$ python3 -q
>>> import numpy as np
>>> np.set_printoptions(suppress=True, linewidth=160)
>>> rd = lambda a: np.round(a, 2) + 0
>>> K = np.load("test12.npy")
>>> K
array([[0, 0, 0, 1],
       [1, 0, 0, 0],
       [0, 1, 0, 0],
       [0, 0, 1, 0]])
>>> rng = np.random.default_rng(26995)
>>> labels = rng.permutation(4)
>>> labels
array([3, 2, 0, 1])
>>> out = K[labels][:, labels]
>>> np.diag(out)
array([0, 0, 0, 0])
>>> rd(np.sort(np.abs(np.linalg.eigvals(out))))
array([1., 1., 1., 1.])
>>> rd(np.linalg.det(out)), rd(np.linalg.det(K[labels]))
(np.float64(-1.0), np.float64(1.0))
>>> np.allclose(K, K.T)
False
>>> np.linalg.matrix_power(K, 3)
array([[0, 1, 0, 0],
       [0, 0, 1, 0],
       [0, 0, 0, 1],
       [1, 0, 0, 0]])
>>> (K + K.T) / 2
array([[0. , 0.5, 0. , 0.5],
       [0.5, 0. , 0.5, 0. ],
       [0. , 0.5, 0. , 0.5],
       [0.5, 0. , 0.5, 0. ]])
>>> rd(np.sort(np.abs(np.linalg.eigvals(K))))
array([1., 1., 1., 1.])
>>> (K - K.T) / 2
array([[ 0. , -0.5,  0. ,  0.5],
       [ 0.5,  0. , -0.5,  0. ],
       [ 0. ,  0.5,  0. , -0.5],
       [-0.5,  0. ,  0.5,  0. ]])
>>> x = np.array([4, 9, -7, 1])
>>> rd(np.linalg.inv(K))
array([[0., 1., 0., 0.],
       [0., 0., 1., 0.],
       [0., 0., 0., 1.],
       [1., 0., 0., 0.]])
>>> [p for p in range(1, 25) if np.allclose(np.linalg.matrix_power(K, p), np.eye(4))]
[4, 8, 12, 16, 20, 24]
>>> rd(np.linalg.det(K))
np.float64(-1.0)
>>> rd(np.linalg.norm(x)), rd(np.linalg.norm(K @ x))
(np.float64(12.12), np.float64(12.12))
>>> rd(np.linalg.det(K[::-1]))
np.float64(-1.0)
>>> rd(np.linalg.det(K.T))
np.float64(-1.0)
>>> rd(np.linalg.det(2 * K)), rd(np.linalg.det(K))
(np.float64(-16.0), np.float64(-1.0))
>>> rd(np.linalg.eigvals(K))
array([-1.+0.j,  0.+1.j,  0.-1.j,  1.+0.j])
>>> M = np.load("out7.npy")
>>> M
array([[ 0,  2, -6, -3],
       [-2,  0, -5,  0],
       [ 6,  5,  0,  3],
       [ 3,  0, -3,  0]])
>>> out = np.array([[5, 0], [3, 4], [1, 1], [3, 3]])
>>> np.einsum("ik,kj->ji", M, out)
array([[ -9, -15,  54,  12],
       [ -7,  -5,  29,  -3]])
>>> np.einsum("ik,kj->ij", M, out)
array([[ -9,  -7],
       [-15,  -5],
       [ 54,  29],
       [ 12,  -3]])
>>> np.einsum("ij->j", M)
array([  7,   7, -14,   0])
>>> np.linalg.matrix_rank(np.vstack([M, out.T]))
np.int64(4)
>>> labels = rng.permutation(4)
>>> out = M[:, labels] * rng.choice([-1, 1], 4)
>>> out
array([[ 6,  0,  2, -3],
       [ 5,  2,  0,  0],
       [ 0, -6,  5,  3],
       [ 3, -3,  0,  0]])
>>> left, _, VT = np.linalg.svd(M.T @ out)
>>> rd(left @ VT)
array([[ 0., -1.,  0.,  0.],
       [ 0.,  0.,  1.,  0.],
       [-1.,  0.,  0.,  0.],
       [ 0.,  0.,  0.,  1.]])
>>> labels
array([2, 0, 1, 3])
>>> theta = np.radians(90)
>>> Rm = np.eye(4)
>>> Rm[1, 1] = Rm[3, 3] = np.cos(theta)
>>> Rm[1, 3], Rm[3, 1] = -np.sin(theta), np.sin(theta)
>>> rd(Rm)
array([[ 1.,  0.,  0.,  0.],
       [ 0.,  0.,  0., -1.],
       [ 0.,  0.,  1.,  0.],
       [ 0.,  1.,  0.,  0.]])
>>> out = M @ Rm.T
>>> np.abs(out - M).max(axis=0)
array([0., 8., 0., 5.])
>>> rd(out)
array([[ 0.,  3., -6.,  2.],
       [-2.,  0., -5.,  0.],
       [ 6., -3.,  0.,  5.],
       [ 3.,  0., -3.,  0.]])
>>> rd(np.linalg.det(Rm)), np.trace(Rm)
(np.float64(1.0), np.float64(2.0))
>>> hat = np.triu(np.array([[-1, -3, 3, 3], [-1, 1, -6, -2], [-4, 3, 9, 2], [0, 9, -7, -7]]), 1) + np.eye(4)
>>> out = hat @ M @ np.linalg.inv(hat)
>>> hat @ M - M @ hat
array([[ 33.,  15.,  18.,  25.],
       [-42., -36.,  12.,  -2.],
       [  6.,  18.,   6.,  -8.],
       [  0.,   9.,  -9.,  -3.]])
>>> rd(np.poly(out))
array([  1.,   0.,  83.,   0., 441.])
>>> (M + M.T) / 2
array([[0., 0., 0., 0.],
       [0., 0., 0., 0.],
       [0., 0., 0., 0.],
       [0., 0., 0., 0.]])
>>> np.trace(M)
np.int64(0)
>>> (M - M.T) / 2
array([[ 0.,  2., -6., -3.],
       [-2.,  0., -5.,  0.],
       [ 6.,  5.,  0.,  3.],
       [ 3.,  0., -3.,  0.]])
>>> np.allclose(M @ M.T, M.T @ M)
True
>>> M @ M
array([[-49, -30,  -1, -18],
       [-30, -29,  12,  -9],
       [ -1,  12, -70, -18],
       [-18,  -9, -18, -18]])
>>> rd(np.sort(np.abs(np.linalg.eigvals(M))))
array([2.39, 2.39, 8.79, 8.79])
>>> np.allclose(M, M.T)
False
>>> out = np.array([[-6, 3, -6, -8, 0, -8],
...     [-7, 9, -1, 1, -8, -1],
...     [-2, -1, 3, -5, 2, 3],
...     [-6, -7, 0, -9, 7, -4],
...     [1, 6, -1, 7, -9, 2],
...     [2, -7, -4, 2, 5, -4]])
>>> cent = np.array([[0, 0, -2], [-2, 2, 0], [1, -1, 1]])
>>> data = np.block([[out, np.array([[2, 0, 2], [6, 0, 3], [0, 1, 8], [9, 2, 5], [9, 3, 9], [7, 0, 9]])], [np.zeros((3, 6)), cent]])
>>> data
array([[-6.,  3., -6., -8.,  0., -8.,  2.,  0.,  2.],
       [-7.,  9., -1.,  1., -8., -1.,  6.,  0.,  3.],
       [-2., -1.,  3., -5.,  2.,  3.,  0.,  1.,  8.],
       [-6., -7.,  0., -9.,  7., -4.,  9.,  2.,  5.],
       [ 1.,  6., -1.,  7., -9.,  2.,  9.,  3.,  9.],
       [ 2., -7., -4.,  2.,  5., -4.,  7.,  0.,  9.],
       [ 0.,  0.,  0.,  0.,  0.,  0.,  0.,  0., -2.],
       [ 0.,  0.,  0.,  0.,  0.,  0., -2.,  2.,  0.],
       [ 0.,  0.,  0.,  0.,  0.,  0.,  1., -1.,  1.]])
>>> out = data[0, 0] * data[1:] - np.outer(data[1:, 0], data[0])
>>> out
array([[  0., -33., -36., -62.,  48., -50., -22.,   0.,  -4.],
       [  0.,  12., -30.,  14., -12., -34.,   4.,  -6., -44.],
       [  0.,  60., -36.,   6., -42., -24., -42., -12., -18.],
       [  0., -39.,  12., -34.,  54.,  -4., -56., -18., -56.],
       [  0.,  36.,  36.,   4., -30.,  40., -46.,  -0., -58.],
       [  0.,  -0.,   0.,   0.,  -0.,   0.,  -0.,  -0.,  12.],
       [  0.,  -0.,   0.,   0.,  -0.,   0.,  12., -12.,  -0.],
       [  0.,  -0.,   0.,   0.,  -0.,   0.,  -6.,   6.,  -6.]])
>>> rd(data[:, 0] / data[0, 0])
array([ 1.  ,  1.17,  0.33,  1.  , -0.17, -0.33,  0.  ,  0.  ,  0.  ])
>>> np.linalg.matrix_rank(out), np.linalg.matrix_rank(data)
(np.int64(7), np.int64(8))
>>> np.flatnonzero(~out.round(6).any(axis=1))
array([], dtype=int64)
